>>> import numpy as np
>>> np.set_printoptions(precision=2, suppress=True, linewidth=160)
>>> J = np.loadtxt("run14.csv", delimiter=",")
>>> J
array([[ 0.2 , -1.24, -0.74,  0.83,  1.65, -1.86],
       [ 0.41, -1.7 , -1.02, -1.58,  0.4 , -1.5 ],
       [-0.28,  0.8 ,  0.48,  2.62,  1.09, -0.03],
       [ 0.31, -0.95, -0.57, -2.6 , -0.95, -0.17],
       [ 0.38, -1.73, -1.04, -0.9 ,  0.89, -1.79],
       [ 0.35, -1.67, -1.  , -0.47,  1.13, -1.89],
       [-0.23,  0.52,  0.31,  2.59,  1.32, -0.37],
       [-0.32,  1.6 ,  0.96,  0.16, -1.29,  1.93],
       [ 0.06,  0.23,  0.14, -2.18, -1.69,  1.14],
       [ 0.39, -1.73, -1.04, -1.03,  0.8 , -1.75],
       [ 0.06,  0.23,  0.14, -2.19, -1.69,  1.14],
       [ 0.38, -1.34, -0.81, -2.38, -0.46, -0.74],
       [ 0.18, -1.18, -0.71,  0.95,  1.67, -1.83],
       [-0.27,  1.47,  0.88, -0.29, -1.47,  1.93],
       [ 0.41, -1.7 , -1.02, -1.62,  0.37, -1.47]])
>>> cov = np.cov(J, rowvar=False)
>>> J.std(axis=0)
array([0.27, 1.19, 0.71, 1.63, 1.21, 1.37])
>>> np.round(np.corrcoef(J[:, 2], J[:, 4])[0, 1], 2)
np.float64(-0.51)
>>> np.argwhere(np.triu(np.abs(np.corrcoef(J.T)) > 0.8, 1))
array([[0, 1],
       [0, 2],
       [1, 2],
       [1, 5],
       [2, 5],
       [4, 5]])
>>> np.polyfit(J[:, 2], J[:, 4], 1)
array([-0.87, -0.17])
>>> K = np.loadtxt("data.csv", delimiter=",")
>>> K
array([[ 8.,  1.,  0.,  6., -2., -6.,  4.],
       [ 1., -6.,  1., -3.,  1.,  2.,  3.],
       [ 0.,  1.,  2.,  8.,  0.,  3., -2.],
       [ 6., -3.,  8., -8., -1.,  1.,  0.],
       [-2.,  1.,  0., -1.,  0., -9.,  6.],
       [-6.,  2.,  3.,  1., -9., -2., -4.],
       [ 4.,  3., -2.,  0.,  6., -4.,  8.]])
>>> # symmetric
>>> vals, evecs = np.linalg.eigh(K)
>>> x0 = np.array([2, 0, 0, 2, 1, 1, 3])
>>> round(x0 @ K @ x0 / (x0 @ x0), 2), round(float(vals[0]), 2), round(float(vals[-1]), 2)
(np.float64(6.74), -15.5, 18.14)
>>> x0 @ K @ x0
np.float64(128.0)
>>> np.abs(K).sum(axis=1).max(), round(np.abs(vals).max(), 2)
(np.float64(27.0), np.float64(18.14))
>>> np.linalg.eigvalsh(K[1:, 1:])
array([-13.96, -11.21,  -4.72,   1.77,   5.89,  16.22])
>>> (np.sign(evecs[:, -1].round(6)) == np.sign(evecs[0, -1].round(6))).astype(int)
array([1, 1, 0, 1, 1, 0, 1])
>>> mat = np.load("a.npy")
>>> mat
array([[-6.4 , -2.23, -0.01, -4.46, -5.85],
       [-2.  , -1.17, -5.  , -7.33, -4.  ],
       [-6.8 , -2.28,  0.85, -3.72, -5.84],
       [ 1.35, -0.17, -6.73, -7.07, -1.7 ],
       [ 7.11,  2.31, -1.74,  2.88,  5.73],
       [-3.27, -0.47,  7.12,  6.19,  0.11],
       [-6.2 , -1.56,  6.35,  3.23, -2.9 ],
       [ 6.53,  2.25, -0.26,  4.24,  5.85],
       [-6.29, -2.21, -0.22, -4.64, -5.84],
       [-3.11, -1.47, -4.11, -7.05, -4.63],
       [ 5.88,  2.13,  0.91,  5.17,  5.77],
       [-0.09, -0.61, -6.14, -7.37, -2.76],
       [ 3.5 ,  1.57,  3.77,  6.91,  4.83],
       [ 2.37,  0.16, -7.  , -6.67, -0.88],
       [-0.44,  0.45,  6.39,  7.29,  2.38],
       [-2.39, -1.27, -4.71, -7.26, -4.23],
       [ 5.28,  2.  ,  1.79,  5.8 ,  5.6 ],
       [ 0.19, -0.52, -6.28, -7.33, -2.55],
       [-7.26, -2.09,  4.62,  0.44, -4.62],
       [-6.27, -1.59,  6.29,  3.11, -2.99],
       [ 5.36,  2.02,  1.68,  5.73,  5.62],
       [-5.81, -2.12, -1.03, -5.26, -5.75],
       [-5.29, -1.19,  6.86,  4.47, -1.85],
       [ 4.76,  1.88,  2.44,  6.21,  5.41],
       [-7.38, -2.26,  3.26, -1.26, -5.32],
       [-1.53,  0.11,  6.79,  7.01,  1.56],
       [ 6.25,  1.58, -6.3 , -3.14,  2.97]])
>>> # null space of dimension 3
>>> np.linalg.cond(mat) > 100
np.True_
>>> np.argsort(-np.linalg.norm(mat, axis=0).round(6), kind="stable")[:3]
array([3, 0, 2])
>>> np.linalg.matrix_rank(mat, rtol=0.1)
np.int64(2)
>>> Ac = J - J.mean(axis=0)
>>> evecs = np.linalg.svd(Ac)[2][:2]
>>> other = Ac - Ac @ evecs.T @ evecs
>>> (Ac @ evecs.T).std(axis=0)
array([2.13, 1.87])
>>> np.diag(evecs.T @ evecs)
array([0.02, 0.34, 0.12, 0.76, 0.35, 0.42])
>>> round(np.linalg.norm(other) / np.linalg.norm(Ac), 2)
np.float64(0.0)
>>> labels = mat[:, 4] > np.median(mat[:, 4])
>>> r0 = mat[labels].mean(axis=0) - mat[~labels].mean(axis=0)
>>> ((mat - mat.mean(axis=0)) @ r0 > 0).astype(int)
array([0, 0, 0, 0, 1, 1, 0, 1, 0, 0, 1, 0, 1, 0, 1, 0, 1, 0, 0, 0, 1, 0, 0, 1, 0, 1, 1])
>>> np.argsort(-np.abs(r0).round(6), kind="stable")
array([0, 4, 3, 1, 2])
>>> rank = np.linalg.matrix_rank(mat)
>>> rank
np.int64(2)
>>> ns = np.linalg.svd(mat)[2][rank:].T
>>> ns @ ns.T
array([[ 0.45, -0.16,  0.26, -0.07, -0.38],
       [-0.16,  0.95,  0.04, -0.06, -0.13],
       [ 0.26,  0.04,  0.49, -0.42,  0.02],
       [-0.07, -0.06, -0.42,  0.45, -0.25],
       [-0.38, -0.13,  0.02, -0.25,  0.66]])
>>> ns.shape
(5, 3)
>>> np.allclose(mat @ ns, 0)
True
>>> r0 = np.array([0, 1, 2, 2, 2, 1, 0]) + 0.5
>>> M = np.outer(r0, r0) / (r0 @ r0)
>>> M
array([[0.01, 0.03, 0.05, 0.05, 0.05, 0.03, 0.01],
       [0.03, 0.09, 0.16, 0.16, 0.16, 0.09, 0.03],
       [0.05, 0.16, 0.26, 0.26, 0.26, 0.16, 0.05],
       [0.05, 0.16, 0.26, 0.26, 0.26, 0.16, 0.05],
       [0.05, 0.16, 0.26, 0.26, 0.26, 0.16, 0.05],
       [0.03, 0.09, 0.16, 0.16, 0.16, 0.09, 0.03],
       [0.01, 0.03, 0.05, 0.05, 0.05, 0.03, 0.01]])
>>> # looks like rank 1
>>> left, sv, VT = np.linalg.svd(J)
>>> evecs = VT[:(sv > 1e-8).sum()]
>>> rng = np.random.default_rng(202935)
>>> x0 = J[6] + 4 * J[12] + rng.integers(2) * np.eye(6)[1]
>>> x0
array([ 0.51, -3.21, -2.52,  6.38,  8.01, -7.7 ])
>>> round(float(np.linalg.norm(x0 - evecs.T @ evecs @ x0)), 2)
0.82
>>> evecs.T @ evecs
array([[ 0.02, -0.08, -0.05, -0.08,  0.01, -0.06],
       [-0.08,  0.34,  0.2 ,  0.22, -0.14,  0.33],
       [-0.05,  0.2 ,  0.12,  0.13, -0.08,  0.2 ],
       [-0.08,  0.22,  0.13,  0.76,  0.33, -0.02],
       [ 0.01, -0.14, -0.08,  0.33,  0.35, -0.3 ],
       [-0.06,  0.33,  0.2 , -0.02, -0.3 ,  0.42]])
>>> np.diag(evecs.T @ evecs)
array([0.02, 0.34, 0.12, 0.76, 0.35, 0.42])
>>> np.linalg.matrix_rank(np.vstack([J, x0]))
np.int64(3)
>>> left, sv, VT = np.linalg.svd(M)
>>> np.argmax(sv[:-1] / (sv[1:] + 1e-6)) + 1
np.int64(1)
>>> sv.round(2) + 0
array([1., 0., 0., 0., 0., 0., 0.])
>>> other = left[:, :1] @ np.diag(sv[:1]) @ VT[:1]
>>> round(float(np.linalg.norm(M - other) / np.linalg.norm(M)), 2)
0.0
>>> np.linalg.matrix_rank(other)
np.int64(1)
>>> np.round(np.abs(M - other).max(), 2)
np.float64(0.0)
>>> np.round(np.linalg.norm(M - other, 2), 2), round(sv[1], 2)
(np.float64(0.0), np.float64(0.0))
>>> other
array([[0.01, 0.03, 0.05, 0.05, 0.05, 0.03, 0.01],
       [0.03, 0.09, 0.16, 0.16, 0.16, 0.09, 0.03],
       [0.05, 0.16, 0.26, 0.26, 0.26, 0.16, 0.05],
       [0.05, 0.16, 0.26, 0.26, 0.26, 0.16, 0.05],
       [0.05, 0.16, 0.26, 0.26, 0.26, 0.16, 0.05],
       [0.03, 0.09, 0.16, 0.16, 0.16, 0.09, 0.03],
       [0.01, 0.03, 0.05, 0.05, 0.05, 0.03, 0.01]])
>>> vals, evecs = np.linalg.eigh(M)
>>> np.round(evecs.T @ evecs, 2) + 0
array([[1., 0., 0., 0., 0., 0., 0.],
       [0., 1., 0., 0., 0., 0., 0.],
       [0., 0., 1., 0., 0., 0., 0.],
       [0., 0., 0., 1., 0., 0., 0.],
       [0., 0., 0., 0., 1., 0., 0.],
       [0., 0., 0., 0., 0., 1., 0.],
       [0., 0., 0., 0., 0., 0., 1.]])
>>> np.unique(vals.round(6) + 0, return_counts=True)[1]
array([6, 1])
>>> np.abs(evecs[:, -1])
array([0.1 , 0.31, 0.51, 0.51, 0.51, 0.31, 0.1 ])
>>> arr = np.load("dump.npy")
>>> arr
array([[2, 0, 0, 0, 0, 0, 0, 0, 0, 0, 0, 0],
       [0, 1, 0, 0, 0, 0, 0, 0, 0, 0, 0, 0],
       [3, 2, 3, 0, 0, 0, 0, 0, 0, 0, 0, 0],
       [3, 0, 1, 3, 0, 0, 0, 0, 0, 0, 0, 0],
       [1, 0, 0, 2, 1, 0, 0, 0, 0, 0, 0, 0],
       [1, 3, 1, 1, 2, 0, 0, 0, 0, 0, 0, 0],
       [1, 1, 2, 3, 0, 2, 2, 0, 0, 0, 0, 0],
       [2, 1, 3, 0, 2, 1, 3, 1, 0, 0, 0, 0],
       [2, 1, 1, 0, 1, 0, 1, 0, 2, 0, 0, 0],
       [3, 3, 2, 3, 1, 2, 3, 1, 0, 0, 0, 0],
       [1, 1, 2, 1, 0, 3, 2, 0, 0, 2, 0, 0],
       [1, 1, 2, 0, 3, 0, 0, 3, 0, 3, 3, 1]])
>>> # rows and columns are dependent
>>> left, sv, VT = np.linalg.svd(arr)
>>> sv.round(2) + 0
array([12.13,  6.1 ,  4.48,  3.93,  3.18,  2.65,  2.01,  1.51,  1.27,  0.32,  0.1 ,  0.  ])
>>> other = left[:, :11] @ np.diag(sv[:11]) @ VT[:11]
>>> np.linalg.matrix_rank(other)
np.int64(11)
>>> round(np.linalg.norm(arr - other, 2), 2), np.round(sv[11], 2)
(np.float64(0.0), np.float64(0.0))
>>> np.unique(arr.round(6), axis=0).shape
(12, 12)
>>> np.abs(np.diag(np.linalg.qr(arr)[1])) > 1e-9
array([ True,  True,  True,  True,  True,  True,  True,  True,  True,  True,  True, False])
>>> np.linalg.cond(arr) > 100
np.True_
>>> np.linalg.matrix_rank(arr, rtol=0.1)
np.int64(9)
>>> other = arr[0, 0] * arr[1:] - np.outer(arr[1:, 0], arr[0])
>>> other
array([[0, 2, 0, 0, 0, 0, 0, 0, 0, 0, 0, 0],
       [0, 4, 6, 0, 0, 0, 0, 0, 0, 0, 0, 0],
       [0, 0, 2, 6, 0, 0, 0, 0, 0, 0, 0, 0],
       [0, 0, 0, 4, 2, 0, 0, 0, 0, 0, 0, 0],
       [0, 6, 2, 2, 4, 0, 0, 0, 0, 0, 0, 0],
       [0, 2, 4, 6, 0, 4, 4, 0, 0, 0, 0, 0],
       [0, 2, 6, 0, 4, 2, 6, 2, 0, 0, 0, 0],
       [0, 2, 2, 0, 2, 0, 2, 0, 4, 0, 0, 0],
       [0, 6, 4, 6, 2, 4, 6, 2, 0, 0, 0, 0],
       [0, 2, 4, 2, 0, 6, 4, 0, 0, 4, 0, 0],
       [0, 2, 4, 0, 6, 0, 0, 6, 0, 6, 6, 2]])
>>> np.flatnonzero(~other.round(6).any(axis=1))
array([], dtype=int64)
>>> E = np.loadtxt("arr.csv", delimiter=",")
>>> E
array([[ -1.6,  -0.1,   0.8,   0.6,  -0.4,  -1.4,  -0.4,   0.4,   1.3,   0.2],
       [ -0.9,  -0.4,   1. ,  -0.8,   0. ,  -2.4,   1.9,  -1.4,   0.1,  -0.1],
       [  1.3,  -0.8,   1.3,  -0.4,   0.3,  -0.1,  -0.9,  -2.6,  -1.3,  -0.4],
       [  0. ,   0.2,   0.9,  -0.8,   2.4,   0.6,  -0.7,  -0.9,   0.1,  -0.1],
       [  0.4,  -1.6,  -0.1,   0.7,  -1.5,   0.1,   1.5,   1.2,  -0.7,  -0.1],
       [ -0.5,  -0.5,  -0.8,  -1.1,   0.1,  -0.8,  -0.6,  -1. ,  -0.3,   0.2],
       [  1.1,   1. ,  -0.4,   0.3,   0.1,  -0.4,   1.7,  -1.4,  -1.3,  -0.5],
       [  1.2,   1.1,   0.3,  -0.3,  -0.4,  -1. ,  -1. ,   0.8,  -0.2,   0.8],
       [  1.4,   0.2,  -1.3,  -0.1,   1.2,   1.7,   0.2,  -1. ,   0.9,  -1. ],
       [  1.1,  -0.2,   1.9,   1. ,   1.4,  -0.8,  -0.5,   1.6,   1.1,  -0.7],
       [ -0.8,   0.8,   2. ,  -1.8,   0.7,   0. ,   2. ,   0.3,  -0.2,  -0.8],
       [  0.2,  -0.1,   1.8,  -0.5,  -2.1,  -0.2,  -0.9,   0.1,  -0.8,  -0.1],
       [  0.6,   0.6,   0.4,   0. ,   0.4,  -0.5,   0.5,   0.4,  -0.3,   0.3],
       [  1.5,  -0.1,   0.2,  -0.3,  -0.1,  -0.8,   0.4,   1.7,   1. ,  -2.6],
       [ -0.8,  -0.7,   0.4,   0.3,  -0.1,  -0.5,   2.2,  -0.3,  -0.7,  -0.1],
       [ -0.4,   1.2,  -0.5,   2.3,  -1.1,   0.3,   1.8,  -0.1,   0. ,  -0.6],
       [  1.1,   1.1,   2.1,   0.5,   0. ,  -1.6,   0.8,   1.5,   0.9,   0. ],
       [  2. ,  38. , -10. , -34. , -20. ,  32. ,   0. , -10. ,  20. ,  18. ]])
>>> E.sum(axis=0)
array([  6.9,  39.7,   0. , -34.4, -19.1,  24.2,   8. , -10.7,  19.6,  12.4])
>>> E.shape
(18, 10)
>>> np.linalg.rank(E)
Traceback (most recent call last):
  File "<python-input-86>", line 1, in <module>
    np.linalg.rank(E)
    ^^^^^^^^^^^^^^
AttributeError: module 'numpy.linalg' has no attribute 'rank'
>>> np.zeros(18, 10)
Traceback (most recent call last):
  File "<python-input-87>", line 1, in <module>
    np.zeros(18, 10)
    ~~~~~~~~^^^^^^^^
TypeError: Cannot interpret '10' as a data type
>>> np.count_nonzero(E)
np.int64(172)
>>> E.mean(axis=0)
array([ 0.38,  2.21,  0.  , -1.91, -1.06,  1.34,  0.44, -0.59,  1.09,  0.69])
>>> np.unravel_index(np.abs(E).argmax(), E.shape)
(np.int64(17), np.int64(1))
>>> np.round(np.linalg.norm(E), 2)
np.float64(71.56)
>>> E.sum(axis=1)
array([-0.6, -3. , -3.6,  1.7, -0.1, -5.3,  0.2,  1.3,  2.2,  5.9,  2.2, -2.6,  2.4,  0.9, -0.3,  2.9,  6.4, 36. ])
>>> m1 = np.loadtxt("mat.csv", delimiter=",")
>>> m1
array([[5., 1., 0., 0., 0.],
       [0., 5., 1., 0., 0.],
       [0., 0., 5., 1., 0.],
       [0., 0., 0., 5., 1.],
       [0., 0., 0., 0., 5.]])
>>> round(float(np.linalg.det(2 * m1)), 2), round(np.linalg.det(m1), 2)
(100000.0, np.float64(3125.0))
>>> round(float(np.linalg.det(m1[::-1])), 2)
3125.0
>>> np.round(np.linalg.det(m1.T), 2)
np.float64(3125.0)
>>> np.einsum("ii->", m1)
np.float64(25.0)
>>> np.einsum("ij,ji->", m1, m1)
np.float64(125.0)
>>> Q, r_ = np.linalg.qr(m1)
>>> np.allclose(r_.T @ r_, m1.T @ m1)
True
>>> np.abs(np.diag(r_))
array([5., 5., 5., 5., 5.])
>>> Q
array([[ 1.,  0.,  0.,  0.,  0.],
       [-0.,  1.,  0.,  0.,  0.],
       [-0., -0.,  1.,  0.,  0.],
       [-0., -0., -0.,  1.,  0.],
       [-0., -0., -0., -0.,  1.]])
>>> Q.shape, r_.shape
((5, 5), (5, 5))
>>> r_
array([[5., 1., 0., 0., 0.],
       [0., 5., 1., 0., 0.],
       [0., 0., 5., 1., 0.],
       [0., 0., 0., 5., 1.],
       [0., 0., 0., 0., 5.]])
>>> np.prod(np.diag(m1)), round(np.linalg.det(m1), 2)
(np.float64(3125.0), np.float64(3125.0))
>>> [int(np.linalg.matrix_rank(np.linalg.matrix_power(m1, p))) for p in range(1, 6)]
[5, 5, 5, 5, 5]
>>> m1 @ m1
array([[25., 10.,  1.,  0.,  0.],
       [ 0., 25., 10.,  1.,  0.],
       [ 0.,  0., 25., 10.,  1.],
       [ 0.,  0.,  0., 25., 10.],
       [ 0.,  0.,  0.,  0., 25.]])
>>> data = np.array([[1, 0, 0, 0, 0],
...     [1, 1, 0, 0, 0],
...     [7, -1, 1, 0, 0],
...     [-9, 4, -6, 1, 0],
...     [3, -1, 2, -1, 1]])
>>> # triangular, det is the product of the diagonal
>>> P = np.triu(np.array([[1, 3, 2, 3, 1],
...     [1, 3, 3, 3, 2],
...     [3, 0, 1, 1, 1],
...     [3, 3, 3, 0, 3],
...     [1, 3, 0, 1, 1]]), 1) + np.eye(5)
>>> other = P @ data @ np.linalg.inv(P)
>>> np.trace(other), np.trace(data)
(np.float64(5.0), np.int64(5))
>>> np.linalg.matrix_rank(other)
np.int64(5)
>>> np.poly(other)
array([  1.,  -5.,  10., -10.,   5.,  -1.])
>>> np.round(np.linalg.det(other), 2)
np.float64(1.0)
>>> other
array([[ -6.,  30., -92.,  22., -27.],
       [  1.,   5., -28.,  11., -14.],
       [  1.,  -1.,  -2.,   2.,  -2.],
       [  0.,   1.,  -3.,  -2.,  10.],
       [  3., -10.,  26.,  -6.,  10.]])
